$ ipython --no-banner

In [1]: import numpy as np

In [2]: np.set_printoptions(precision=3, suppress=True, linewidth=200)

In [3]: tidy = lambda a: np.round(a, 3) + 0

In [4]: W0 = np.load("test18.npy")

In [5]: print(W0)
[[0. 0. 0. 0.]
 [0. 0. 0. 1.]
 [0. 0. 0. 0.]
 [0. 1. 0. 0.]]

In [6]: rank = np.linalg.matrix_rank(W0)

In [7]: print(rank)
2

In [8]: N = np.linalg.svd(W0)[2][rank:].T

In [9]: print(W0 @ N)
[[0. 0.]
 [0. 0.]
 [0. 0.]
 [0. 0.]]

In [10]: print(np.linalg.matrix_rank(W0.T @ W0), np.linalg.matrix_rank(W0 @ W0.T))
2 2

In [11]: print(N.shape)
(4, 2)

In [12]: print(np.allclose(W0 @ N, 0))
True

In [13]: print(np.argwhere(np.triu(W0)))
[[1 3]]

In [14]: L = np.diag(W0.sum(axis=1)) - W0

In [15]: print(round(np.linalg.det(L[1:, 1:])))
0

In [16]: print(L)
[[ 0.  0.  0.  0.]
 [ 0.  1.  0. -1.]
 [ 0.  0.  0.  0.]
 [ 0. -1.  0.  1.]]

In [17]: print((np.linalg.eigvalsh(L) < 1e-8).sum())
3

In [18]: print(L @ np.ones(4))
[0. 0. 0. 0.]

In [19]: print(tidy(np.linalg.eigvalsh(L)))
[0. 0. 0. 2.]

In [20]: J = np.array([[12, -3, -3, -2], [-4, -41, 0, 1], [-4, -4, -9, 1], [6, -2, 4, -12]])

In [21]: other = np.array([[1, 1, -2], [0, 2, -1], [-2, 2, -2], [-1, 0, -1]])

In [22]: print(np.linalg.matrix_rank(np.vstack([J, other.T])))
4

In [23]: print(np.vstack([J, other.T]).shape)
(7, 4)

In [24]: other = np.array([[0, 3, 0], [0, 1, 3]])

In [25]: basis = np.kron(other, J)

In [26]: print(tidy(np.linalg.norm(basis, 2)), tidy(np.linalg.norm(other, 2) * np.linalg.norm(J, 2)))
146.995 146.995

In [27]: w, evecs = np.linalg.eig(J)

In [28]: print(tidy(np.sort(np.linalg.eigvals(np.linalg.inv(J)))))
[-0.116 -0.08  -0.024  0.082]

In [29]: print(tidy(w))
[-41.223  12.253 -12.434  -8.595]

In [30]: print(tidy(np.prod(w)))
-53984.0

In [31]: print(tidy(J @ evecs[:, 0] - w[0] * evecs[:, 0]))
[0. 0. 0. 0.]

In [32]: other = J / np.linalg.norm(J, axis=1, keepdims=True)

In [33]: gram = other @ other.T

In [34]: print((gram - 2 * np.eye(4)).round(6).argmax(axis=1))
[3 2 1 0]

In [35]: print(tidy(gram[3]))
[ 0.494  0.079 -0.424  1.   ]

In [36]: print(tidy(np.degrees(np.arccos(np.clip(gram[3, 0], -1, 1)))))
60.4

In [37]: print(tidy(np.abs(np.linalg.eigvals(J)).max()))
41.223

In [38]: print(tidy(np.sort(np.abs(np.linalg.eigvals(J)))))
[ 8.595 12.253 12.434 41.223]

In [39]: print((J - J.T) / 2)
[[ 0.   0.5  0.5 -4. ]
 [-0.5  0.   2.   1.5]
 [-0.5 -2.   0.  -1.5]
 [ 4.  -1.5  1.5  0. ]]

In [40]: print(J @ J)
[[ 156  103  -17   -6]
 [ 122 1691   16  -45]
 [  10  210   97  -17]
 [  -8   72 -102  134]]

In [41]: arr = np.loadtxt("m.csv", delimiter=",")

In [42]: print(arr)
[[ 0.  1.  6.  0. -5. -3. -1. -1.]
 [-1.  0.  3. -1. -2.  0. -2. -3.]
 [-6. -3.  0.  1.  1.  0.  3. -5.]
 [ 0.  1. -1.  0. -2.  3. -4. -1.]
 [ 5.  2. -1.  2.  0. -1. -5.  0.]
 [ 3.  0.  0. -3.  1.  0. -5.  0.]
 [ 1.  2. -3.  4.  5.  5.  0.  0.]
 [ 1.  3.  5.  1.  0.  0.  0.  0.]]

In [43]: vec = np.array([-2, 0, 3, -3, -1, 0, 0, -2])

In [44]: print(tidy(np.linalg.det(arr)))
21609.0

In [45]: Q = np.linalg.solve(np.eye(8) - arr, np.eye(8) + arr)

In [46]: print(tidy(Q @ Q.T))
[[1. 0. 0. 0. 0. 0. 0. 0.]
 [0. 1. 0. 0. 0. 0. 0. 0.]
 [0. 0. 1. 0. 0. 0. 0. 0.]
 [0. 0. 0. 1. 0. 0. 0. 0.]
 [0. 0. 0. 0. 1. 0. 0. 0.]
 [0. 0. 0. 0. 0. 1. 0. 0.]
 [0. 0. 0. 0. 0. 0. 1. 0.]
 [0. 0. 0. 0. 0. 0. 0. 1.]]

In [47]: T = np.stack([arr, 4 * arr, arr[::-1]])

In [48]: print(np.linalg.matrix_rank(T))
[8 8 8]

In [49]: print(np.einsum("bij,cij->bc", T, T))
[[ 434. 1736.  -12.]
 [1736. 6944.  -48.]
 [ -12.  -48.  434.]]

In [50]: print(np.linalg.matrix_rank(T.reshape(3, -1)))
2

In [51]: print((T @ arr.T).shape)
(3, 8, 8)

In [52]: Q = J.astype(float).copy()

In [53]: for j in range(4):
    ...:     Q[:, j] -= Q[:, :j] @ (Q[:, :j].T @ Q[:, j])
    ...:     Q[:, j] /= np.linalg.norm(Q[:, j])
    ...: 

In [54]: print(tidy(Q.T @ J))
[[14.56   9.066  1.648 -7.143]
 [ 0.    40.346  0.547  1.233]
 [ 0.     0.    10.148 -3.932]
 [ 0.     0.     0.     9.055]]

In [55]: print(tidy(Q.T @ Q))
[[1. 0. 0. 0.]
 [0. 1. 0. 0.]
 [0. 0. 1. 0.]
 [0. 0. 0. 1.]]

In [56]: rng = np.random.default_rng(32)

In [57]: idx = rng.permutation(8)

In [58]: other = arr[:, idx] * rng.choice([-1, 1], 8)

In [59]: print(other)
[[ 1.  1. -1. -6.  0. -3.  0. -5.]
 [ 3.  0. -2. -3. -1.  0. -1. -2.]
 [ 5. -3.  3. -0. -6.  0.  1.  1.]
 [ 1.  1. -4.  1.  0.  3.  0. -2.]
 [-0.  2. -5.  1.  5. -1.  2.  0.]
 [-0.  0. -5. -0.  3.  0. -3.  1.]
 [-0.  2.  0.  3.  1.  5.  4.  5.]
 [-0.  3.  0. -5.  1.  0.  1.  0.]]

In [60]: Uu, _, VT = np.linalg.svd(arr.T @ other)

In [61]: print(tidy(Uu @ VT))
[[ 0.  0.  0.  0.  1.  0.  0.  0.]
 [ 0.  1.  0.  0.  0.  0.  0.  0.]
 [ 0.  0.  0. -1.  0.  0.  0.  0.]
 [ 0.  0.  0.  0.  0.  0.  1.  0.]
 [ 0.  0.  0.  0.  0.  0.  0.  1.]
 [ 0.  0.  0.  0.  0.  1.  0.  0.]
 [ 0.  0.  1.  0.  0.  0.  0.  0.]
 [-1.  0.  0.  0.  0.  0.  0.  0.]]

In [62]: print(tidy(np.linalg.lstsq(arr, other)[0]))
[[ 0.  0.  0.  0.  1.  0.  0.  0.]
 [ 0.  1.  0.  0.  0.  0.  0.  0.]
 [ 0.  0.  0. -1.  0.  0.  0.  0.]
 [ 0.  0.  0.  0.  0.  0.  1.  0.]
 [ 0.  0.  0.  0.  0.  0.  0.  1.]
 [ 0.  0.  0.  0.  0.  1.  0.  0.]
 [ 0.  0.  1.  0.  0.  0.  0.  0.]
 [-1.  0.  0.  0.  0.  0.  0.  0.]]

In [63]: print(idx)
[7 1 6 2 0 5 3 4]
